% ipython --no-banner

In [1]: import numpy as np

In [2]: np.set_printoptions(precision=1, suppress=True, linewidth=160, legacy="1.25")

In [3]: def rd(a):
   ...:     return np.round(a, 1) + 0
   ...: 

In [4]: W0 = np.loadtxt("x.csv", delimiter=",")

In [5]: W0
Out[5]: 
array([[ 13.6,  10.6, -10.1],
       [  8. ,  10.9, -14.7],
       [-12.4, -14.6,   5.9],
       [ -0.5,  -0.7, -20. ],
       [ -5.3,  -9.1, -17. ],
       [  1.4,  19. ,   6. ],
       [ 18.9,   4.5,  -4.7],
       [  5.4, -15.8, -10.9],
       [ 10.5,  15.4,  -7.4],
       [ -9.6, -15.3,  -8.6],
       [ -4.6, -18.6,  -5.8]])

In [6]: x = np.array([0, 2, 1])

In [7]: target = W0 @ x

In [8]: rd(target)
Out[8]: array([ 11.1,   7.1, -23.3, -21.4, -35.2,  44. ,   4.3, -42.5,  23.4, -39.2, -43. ])

In [9]: rd(np.linalg.pinv(W0) @ W0)
Out[9]: 
array([[1., 0., 0.],
       [0., 1., 0.],
       [0., 0., 1.]])

In [10]: rng = np.random.default_rng(252962)

In [11]: target = target + 0.3 * rng.normal(size=11)

In [12]: rd(target)
Out[12]: array([ 11.3,   8. , -23.3, -21.5, -35.1,  44.2,   4.1, -42.4,  23.3, -39.1, -43. ])

In [13]: coef, *_ = np.linalg.lstsq(W0, target)

In [14]: rd(W0.T @ (target - W0 @ coef))
Out[14]: array([0., 0., 0.])

In [15]: rd(coef)
Out[15]: array([0., 2., 1.])

In [16]: [round(float(np.linalg.norm(np.linalg.solve(W0.T @ W0 + lam * np.eye(3), W0.T @ target))), 2) for lam in (0, 1, 10, 100)]
Out[16]: [2.24, 2.24, 2.22, 2.11]

In [17]: rd(np.linalg.norm(target - W0 @ coef))
Out[17]: 0.9

In [18]: D = np.linalg.norm(W0[:, None] - W0[None], axis=-1)

In [19]: np.linalg.matrix_rank(D ** 2)
Out[19]: 5

In [20]: (D + 1e9 * np.eye(11)).round(6).argmin(axis=1)
Out[20]: array([ 8,  0, 10,  4,  3,  8,  0, 10,  0, 10,  9])

In [21]: D[9].round(6).argsort(kind="stable")[:4]
Out[21]: array([ 9, 10,  4,  2])

In [22]: np.unravel_index(D.round(6).argmax(), D.shape)
Out[22]: (2, 8)

In [23]: rd(D[9])
Out[23]: array([34.8, 32.1, 14.8, 20.6, 11.3, 38.9, 34.9, 15.2, 36.7,  0. ,  6.6])

In [24]: K = np.loadtxt("data.csv", delimiter=",")

In [25]: K
Out[25]: 
array([[-0.1,  0.6, -0.5],
       [-0.8,  1.9, -1.7],
       [-0.7,  1.6, -1.5],
       [ 0.2, -0.2,  0.4],
       [ 0.8, -1.7,  1.7],
       [-0.4,  1.1, -0.9],
       [ 2.6, -5.4,  5.3],
       [ 1.4, -3.3,  3.3],
       [ 1.2, -2.1,  2.1],
       [ 0. , -0.3,  0.2],
       [ 0.6, -1. ,  0.7],
       [ 1. , -2.4,  2.3],
       [ 0.5, -0.5,  0.8],
       [ 1.2, -2.6,  2.6],
       [-0.5,  1. , -0.8],
       [ 0. ,  0. ,  0.1],
       [-0.4,  0.8, -0.8],
       [ 0.5, -1.3,  1.2],
       [ 1.1, -2.3,  2.2],
       [-1.2,  2.4, -2.5]])

In [26]: hat = K @ np.linalg.solve(K.T @ K, K.T)

In [27]: rd(np.diag(hat))
Out[27]: array([0.1, 0.1, 0. , 0.1, 0. , 0.1, 0.4, 0.3, 0.2, 0.1, 0.5, 0.1, 0.3, 0.1, 0.1, 0. , 0. , 0.1, 0.1, 0.1])

In [28]: data = np.loadtxt("block10.csv", delimiter=",")

In [29]: data
Out[29]: 
array([[ 0.,  9., -2.,  8.],
       [ 9.,  0.,  0.,  0.],
       [-2.,  0.,  0.,  0.],
       [ 8.,  0.,  0.,  0.]])

In [30]: (data - data.T) / 2
Out[30]: 
array([[0., 0., 0., 0.],
       [0., 0., 0., 0.],
       [0., 0., 0., 0.],
       [0., 0., 0., 0.]])

In [31]: rd(np.abs(np.linalg.eigvals(data)).max())
Out[31]: 12.2

In [32]: rd(np.linalg.matrix_power(data, 2))
Out[32]: 
array([[149.,   0.,   0.,   0.],
       [  0.,  81., -18.,  72.],
       [  0., -18.,   4., -16.],
       [  0.,  72., -16.,  64.]])

In [33]: np.allclose(data, data.T)
Out[33]: True

In [34]: np.trace(data)
Out[34]: 0.0

In [35]: left, s, Vt = np.linalg.svd(data, full_matrices=False)

In [36]: rd(s)
Out[36]: array([12.2, 12.2,  0. ,  0. ])

In [37]: rd(left.T @ left)
Out[37]: 
array([[1., 0., 0., 0.],
       [0., 1., 0., 0.],
       [0., 0., 1., 0.],
       [0., 0., 0., 1.]])

In [38]: rd(np.sqrt((s ** 2).sum())), rd(np.linalg.norm(data))
Out[38]: (17.3, 17.3)

In [39]: np.allclose(left * s @ Vt, data)
Out[39]: True

In [40]: gram = data.T @ data

In [41]: np.trace(gram), (data ** 2).sum()
Out[41]: (298.0, 298.0)

In [42]: np.diag(gram)
Out[42]: array([149.,  81.,   4.,  64.])

In [43]: np.allclose(gram, gram.T)
Out[43]: True

In [44]: X = np.array([[-3, -3, -3, -3],
    ...:     [-3, -6, -6, -6],
    ...:     [-3, -6, -9, -9],
    ...:     [-3, -6, -9, -12]])

In [45]: np.all(np.linalg.eigvalsh(X) > 0)
Out[45]: False

In [46]: [round(float(np.linalg.det(X[:i, :i])), 2) + 0 for i in range(1, 5)]
Out[46]: [-3.0, 9.0, -27.0, 81.0]

In [47]: rd(np.linalg.eigvalsh(X).min())
Out[47]: -24.9

In [48]: O = X.astype(float).copy()

In [49]: for j in range(4):
    ...:     O[:, j] -= O[:, :j] @ (O[:, :j].T @ O[:, j])
    ...:     O[:, j] /= np.linalg.norm(O[:, j])
    ...: 

In [50]: rd(O.T @ O)
Out[50]: 
array([[1., 0., 0., 0.],
       [0., 1., 0., 0.],
       [0., 0., 1., 0.],
       [0., 0., 0., 1.]])

In [51]: rd(O.T @ X)
Out[51]: 
array([[ 6. , 10.5, 13.5, 15. ],
       [ 0. ,  2.6,  4.3,  5.2],
       [ 0. ,  0. ,  2.4,  3.7],
       [ 0. ,  0. ,  0. ,  2.1]])

In [52]: rd(O)
Out[52]: 
array([[-0.5,  0.9,  0. ,  0. ],
       [-0.5, -0.3,  0.8,  0. ],
       [-0.5, -0.3, -0.4,  0.7],
       [-0.5, -0.3, -0.4, -0.7]])

In [53]: hat = np.triu(np.array([[2, -1, 2, -2], [-2, -1, -2, -1], [-1, -2, 0, 0], [0, -1, 2, 2]]), 1) + np.eye(4)

In [54]: Y = hat @ X @ np.linalg.inv(hat)

In [55]: Y
Out[55]: 
array([[  0.,   3.,   9.,  12.],
       [  6.,  18.,  45.,  54.],
       [ -3.,  -9., -21., -24.],
       [ -3.,  -9., -21., -27.]])

In [56]: np.trace(Y), np.trace(X)
Out[56]: (-30.0, -30)

In [57]: np.linalg.matrix_rank(Y)
Out[57]: 4

In [58]: rd(np.poly(Y))
Out[58]: array([  1.,  30., 135., 189.,  81.])

In [59]: vals, V = np.linalg.eig(X)

In [60]: rd(vals)
Out[60]: array([-24.9,  -3. ,  -1.3,  -0.8])

In [61]: rd(np.sort(np.linalg.eigvals(X @ X)))
Out[61]: array([  0.7,   1.6,   9. , 618.6])

In [62]: Y = np.linalg.inv(X)

In [63]: rd(np.linalg.det(X) * Y)
Out[63]: 
array([[-54.,  27.,   0.,   0.],
       [ 27., -54.,  27.,   0.],
       [  0.,  27., -54.,  27.],
       [  0.,   0.,  27., -27.]])

In [64]: rd(X @ Y)
Out[64]: 
array([[1., 0., 0., 0.],
       [0., 1., 0., 0.],
       [0., 0., 1., 0.],
       [0., 0., 0., 1.]])

In [65]: rd(np.linalg.slogdet(X)[0])
Out[65]: 1.0

In [66]: rd(np.linalg.inv(Y))
Out[66]: 
array([[ -3.,  -3.,  -3.,  -3.],
       [ -3.,  -6.,  -6.,  -6.],
       [ -3.,  -6.,  -9.,  -9.],
       [ -3.,  -6.,  -9., -12.]])

In [67]: (np.abs(Y) > 1e-9).astype(int)
Out[67]: 
array([[1, 1, 0, 0],
       [1, 1, 1, 0],
       [0, 1, 1, 1],
       [0, 0, 1, 1]])

In [68]: M = np.loadtxt("run3.csv", delimiter=",")

In [69]: M
Out[69]: 
array([[ 0.5, -0.8,  0.2],
       [ 0.3,  0.4,  1.1],
       [-0.5, -1.1, -1.3],
       [ 0.4,  0.5, -0.5],
       [ 0.2,  0.9, -1. ],
       [-0.3,  0.6, -0.4],
       [-2.5,  0.1, -0.4],
       [ 0.6,  1.1,  1.5],
       [-0.6, -0.9,  0.3],
       [-4. , 17. , 13. ],
       [ 0.6,  0.3, -1. ]])

In [70]: Y = np.array([[1, 2], [3, 2], [1, 2]])

In [71]: rd(M @ Y)
Out[71]: 
array([[-1.7, -0.2],
       [ 2.6,  3.6],
       [-5.1, -5.8],
       [ 1.4,  0.8],
       [ 1.9,  0.2],
       [ 1.1, -0.2],
       [-2.6, -5.6],
       [ 5.4,  6.4],
       [-3. , -2.4],
       [60. , 52. ],
       [ 0.5, -0.2]])

In [72]: rd(np.einsum("ik,kj->ji", M, Y))
Out[72]: 
array([[-1.7,  2.6, -5.1,  1.4,  1.9,  1.1, -2.6,  5.4, -3. , 60. ,  0.5],
       [-0.2,  3.6, -5.8,  0.8,  0.2, -0.2, -5.6,  6.4, -2.4, 52. , -0.2]])

In [73]: rd(np.einsum("ij->j", M))
Out[73]: array([-5.3, 18.1, 11.5])

In [74]: np.linalg.matrix_rank(np.vstack([M, Y.T]))
Out[74]: 3

In [75]: rd(Y.T @ M.T)
Out[75]: 
array([[-1.7,  2.6, -5.1,  1.4,  1.9,  1.1, -2.6,  5.4, -3. , 60. ,  0.5],
       [-0.2,  3.6, -5.8,  0.8,  0.2, -0.2, -5.6,  6.4, -2.4, 52. , -0.2]])

In [76]: rd(np.einsum("ik,kj->ij", M, Y))
Out[76]: 
array([[-1.7, -0.2],
       [ 2.6,  3.6],
       [-5.1, -5.8],
       [ 1.4,  0.8],
       [ 1.9,  0.2],
       [ 1.1, -0.2],
       [-2.6, -5.6],
       [ 5.4,  6.4],
       [-3. , -2.4],
       [60. , 52. ],
       [ 0.5, -0.2]])

In [77]: labels = M[:, 2] > np.median(M[:, 2])

In [78]: u = M[labels].mean(axis=0) - M[~labels].mean(axis=0)

In [79]: rd(u)
Out[79]: array([-0.3,  3.1,  4. ])

In [80]: rd((((M - M.mean(axis=0)) @ u > 0) == labels).mean())
Out[80]: 0.6

In [81]: labels.astype(int)
Out[81]: array([1, 1, 0, 0, 0, 0, 0, 1, 1, 1, 0])

In [82]: Y = np.c_[M[:, :2] @ np.array([[1, 0], [1, 5]]), np.array([3, 1, -1, -3, -3, 2, 5, -2, 1, -5, 5])]

In [83]: rd(Y)
Out[83]: 
array([[-0.3, -4. ,  3. ],
       [ 0.7,  2. ,  1. ],
       [-1.6, -5.5, -1. ],
       [ 0.9,  2.5, -3. ],
       [ 1.1,  4.5, -3. ],
       [ 0.3,  3. ,  2. ],
       [-2.4,  0.5,  5. ],
       [ 1.7,  5.5, -2. ],
       [-1.5, -4.5,  1. ],
       [13. , 85. , -5. ],
       [ 0.9,  1.5,  5. ]])

In [84]: np.linalg.matrix_rank(np.c_[M, Y])
Out[84]: 4

In [85]: np.linalg.matrix_rank(Y)
Out[85]: 3

In [86]: rd(np.linalg.lstsq(M, Y[:, 0])[0])
Out[86]: array([1., 1., 0.])

In [87]: W2 = M[[2, 1]].astype(float)

In [88]: for _ in range(5):
    ...:     labels = np.linalg.norm(M[:, None] - W2, axis=-1).argmin(axis=1)
    ...:     W2 = np.array([M[labels == j].mean(axis=0) for j in range(2)])
    ...: 

In [89]: labels
Out[89]: array([0, 0, 0, 0, 0, 0, 0, 0, 0, 1, 0])

In [90]: rd(W2[1] - W2[0])
Out[90]: array([-3.9, 16.9, 13.2])

In [91]: A = np.load("mat.npy")

In [92]: A
Out[92]: 
array([[ 16.7, -13.4,   4.5],
       [  8.6,  -6.5,   2.3],
       [  6.2,  -4.5,   1.7],
       [  1.9,  -1.2,   0.8],
       [  1.1,  -0.6,   0.6],
       [ -0.1,   0.1,   0.2],
       [ -0.1,   0.1,   0.1],
       [ -0.1,   0.1,   0.1],
       [  0.8,   0.4,  -3.8],
       [  0.4,   1.2,  -5. ],
       [ -0.7,   3. ,  -7.1],
       [ -3.8,   7.2, -11.4],
       [ -4.3,   7.8, -12. ]])

In [93]: x = np.array([6, 1, 6])

In [94]: target = A @ x

In [95]: rd(np.linalg.lstsq(A, target)[0])
Out[95]: array([6., 1., 6.])

In [96]: target = target + 0.1 * rng.normal(size=13)

In [97]: rd(target)
Out[97]: array([113.7,  59. ,  43.1,  15. ,   9.4,   0.7,   0.1,   0.1, -17.7, -26.5, -43.9, -84.1, -89.9])

In [98]: coef, *_ = np.linalg.lstsq(A, target)

In [99]: [round(float(np.linalg.norm(np.linalg.solve(A.T @ A + lam * np.eye(3), A.T @ target))), 2) for lam in (0, 1, 10, 100)]
Out[99]: [8.7, 6.77, 6.19, 5.61]

In [100]: rd(coef)
Out[100]: array([6.1, 1.2, 6.1])

In [101]: rd(A.T @ (target - A @ coef))
Out[101]: array([0., 0., 0.])
